% python3 -q
>>> import numpy as np
>>> np.set_printoptions(precision=2, suppress=True, linewidth=120)
>>> X = np.load("x.npy")
>>> X
array([[ 1, -3, -3,  4, -7],
       [-6,  7, -8, -5,  8],
       [-2,  4, -4, -8, -8],
       [-4,  3,  7,  4,  3],
       [-7, -2, -5, -8, -2]])
>>> rng = np.random.default_rng(437443)
>>> labels = rng.permutation(5)
>>> labels
array([0, 4, 3, 2, 1])
>>> B = X[labels][:, labels]
>>> np.trace(B)
np.int64(6)
>>> np.round(np.linalg.det(B), 2), np.round(np.linalg.det(X[labels]), 2)
(np.float64(-78812.0), np.float64(-78812.0))
>>> w1 = np.array([[2, -2, -1], [2, 3, -1], [-2, -2, -1], [-2, -3, -1], [3, 0, 3]])
>>> beta = np.array([3, -2, -5])
>>> H = np.maximum(X @ w1 + beta, 0)
>>> H
array([[ 0,  0,  0],
       [55, 62, 31],
       [ 7, 46,  0],
       [ 0,  0,  0],
       [ 5, 40, 11]])
>>> (H > 0).mean(axis=0)
array([0.6, 0.6, 0.4])
>>> (H > 0).astype(int)
array([[0, 0, 0],
       [1, 1, 1],
       [1, 1, 0],
       [0, 0, 0],
       [1, 1, 1]])
>>> C = np.array([[2, 1], [-2, 2], [3, 3]])
>>> (H @ C).round(6).argmax(axis=1)
array([0, 1, 1, 0, 1])
>>> labels = rng.permutation(3)
>>> B = H[:, labels] * rng.choice([-1, 1], 3)
>>> B
array([[ 0,  0,  0],
       [55, 62, 31],
       [ 7, 46,  0],
       [ 0,  0,  0],
       [ 5, 40, 11]])
>>> Uu, _, Vt = np.linalg.svd(H.T @ B)
>>> np.round(np.linalg.lstsq(H, B)[0], 2) + 0
array([[1., 0., 0.],
       [0., 1., 0.],
       [0., 0., 1.]])
>>> F = np.load("run5.npy")
>>> F
array([[0, 1, 0, 1, 0, 1],
       [4, 2, 4, 2, 4, 2],
       [1, 1, 1, 1, 1, 1],
       [0, 1, 0, 1, 0, 1],
       [4, 2, 4, 2, 4, 2],
       [1, 1, 1, 1, 1, 1]])
>>> # column 2 repeats column 0
>>> print(np.unique(F.round(6), axis=0).shape)
(3, 6)
>>> np.round(np.trace(np.linalg.pinv(F) @ F), 2)
np.float64(2.0)
>>> W0 = np.array([[1.1, 0.0, 0.3, 1.2, -1.1, 0.4, -0.4, -1.6],
...     [-0.3, -1.11, 2.08, -2.37, -0.95, -0.86, -1.09, 1.74],
...     [-0.1, -0.8, 0.2, -1.2, -1.1, -0.1, -0.7, -0.3],
...     [1.0, -0.6, 0.0, -1.3, 0.4, 0.2, 0.8, 1.5],
...     [-0.1, -1.1, 1.8, -2.0, -1.1, -0.5, -1.2, 1.7],
...     [-0.2, 1.3, 0.6, -0.1, -1.2, 2.9, 0.4, 1.2]])
>>> B = W0 / np.linalg.norm(W0, axis=1, keepdims=True)
>>> G = B @ B.T
>>> G[2]
array([ 0.08,  0.68,  1.  ,  0.1 ,  0.7 , -0.05])
>>> G
array([[ 1.  , -0.39,  0.08, -0.55, -0.32,  0.02],
       [-0.39,  1.  ,  0.68,  0.45,  0.99,  0.03],
       [ 0.08,  0.68,  1.  ,  0.1 ,  0.7 , -0.05],
       [-0.55,  0.45,  0.1 ,  1.  ,  0.45,  0.15],
       [-0.32,  0.99,  0.7 ,  0.45,  1.  ,  0.09],
       [ 0.02,  0.03, -0.05,  0.15,  0.09,  1.  ]])
>>> print(np.argwhere(np.triu(np.abs(G) > 0.95, 1)))
[[1 4]]
>>> B = W0 + rng.integers(-2, 3, (6, 5)) @ rng.integers(-2, 3, (5, 8))
>>> B
array([[  2.1 ,  -2.  ,   2.3 ,  -0.8 ,  -6.1 ,  -9.6 ,   8.6 ,  -7.6 ],
       [  1.7 ,  -1.11,  -3.92,   1.63, -10.95,  -4.86,   0.91,   2.74],
       [ -1.1 ,  -0.8 ,  -0.8 ,  -1.2 ,   3.9 ,   5.9 ,  -7.7 ,   2.7 ],
       [  4.  ,   2.4 ,  -4.  ,   0.7 ,   3.4 ,   4.2 ,  -4.2 ,   4.5 ],
       [  4.9 ,  -1.1 ,   4.8 ,  -2.  ,   1.9 ,  -2.5 ,  -0.2 ,   2.7 ],
       [  1.8 ,  -1.7 ,   6.6 ,  -0.1 ,  -1.2 ,   0.9 ,   2.4 ,   3.2 ]])
>>> np.round(np.linalg.svd(B - W0, compute_uv=False), 2) + 0
array([22.13, 13.25,  7.84,  5.48,  1.8 ,  0.  ])
>>> np.abs(B - W0).sum(axis=1)
array([37., 29., 23., 27., 15., 17.])
>>> B - W0
array([[  1.,  -2.,   2.,  -2.,  -5., -10.,   9.,  -6.],
       [  2.,   0.,  -6.,   4., -10.,  -4.,   2.,   1.],
       [ -1.,   0.,  -1.,   0.,   5.,   6.,  -7.,   3.],
       [  3.,   3.,  -4.,   2.,   3.,   4.,  -5.,   3.],
       [  5.,   0.,   3.,   0.,   3.,  -2.,   1.,   1.],
       [  2.,  -3.,   6.,   0.,   0.,  -2.,   2.,   2.]])
>>> def softmax(z):
...     e = np.exp(z - z.max(axis=-1, keepdims=True))
...     return e / e.sum(axis=-1, keepdims=True)
... 
>>> print(softmax(W0[1]))
[0.05 0.02 0.5  0.01 0.02 0.03 0.02 0.36]
>>> print(softmax(W0).sum(axis=1))
[1. 1. 1. 1. 1. 1.]
>>> S = W0 @ W0.T / np.sqrt(8)
>>> np.round(softmax(S + np.triu(np.full(S.shape, -np.inf), 1)), 2) + 0
array([[1.  , 0.  , 0.  , 0.  , 0.  , 0.  ],
       [0.  , 1.  , 0.  , 0.  , 0.  , 0.  ],
       [0.1 , 0.58, 0.33, 0.  , 0.  , 0.  ],
       [0.02, 0.33, 0.08, 0.57, 0.  , 0.  ],
       [0.  , 0.59, 0.02, 0.01, 0.38, 0.  ],
       [0.01, 0.01, 0.01, 0.01, 0.01, 0.95]])
>>> vec = np.array([-1, -2, -2, -2, 0, 2, 2, -2])
>>> h1 = np.maximum(W0 @ vec, 0)
>>> np.tanh(W0 @ vec)
array([-0.72, -1.  ,  0.99,  0.95, -1.  ,  0.66])
>>> np.maximum(W0 @ (3 * vec), 0)
array([0. , 0. , 8.1, 5.4, 0. , 2.4])
>>> np.flatnonzero(h1 > 1e-9)
array([2, 3, 5])
>>> W0 * (h1 > 1e-9)[:, None]
array([[ 0. ,  0. ,  0. ,  0. , -0. ,  0. , -0. , -0. ],
       [-0. , -0. ,  0. , -0. , -0. , -0. , -0. ,  0. ],
       [-0.1, -0.8,  0.2, -1.2, -1.1, -0.1, -0.7, -0.3],
       [ 1. , -0.6,  0. , -1.3,  0.4,  0.2,  0.8,  1.5],
       [-0. , -0. ,  0. , -0. , -0. , -0. , -0. ,  0. ],
       [-0.2,  1.3,  0.6, -0.1, -1.2,  2.9,  0.4,  1.2]])
>>> W0.T @ h1
array([ 1.37, -2.2 ,  1.02, -5.66, -3.21,  2.41, -0.13,  2.85])
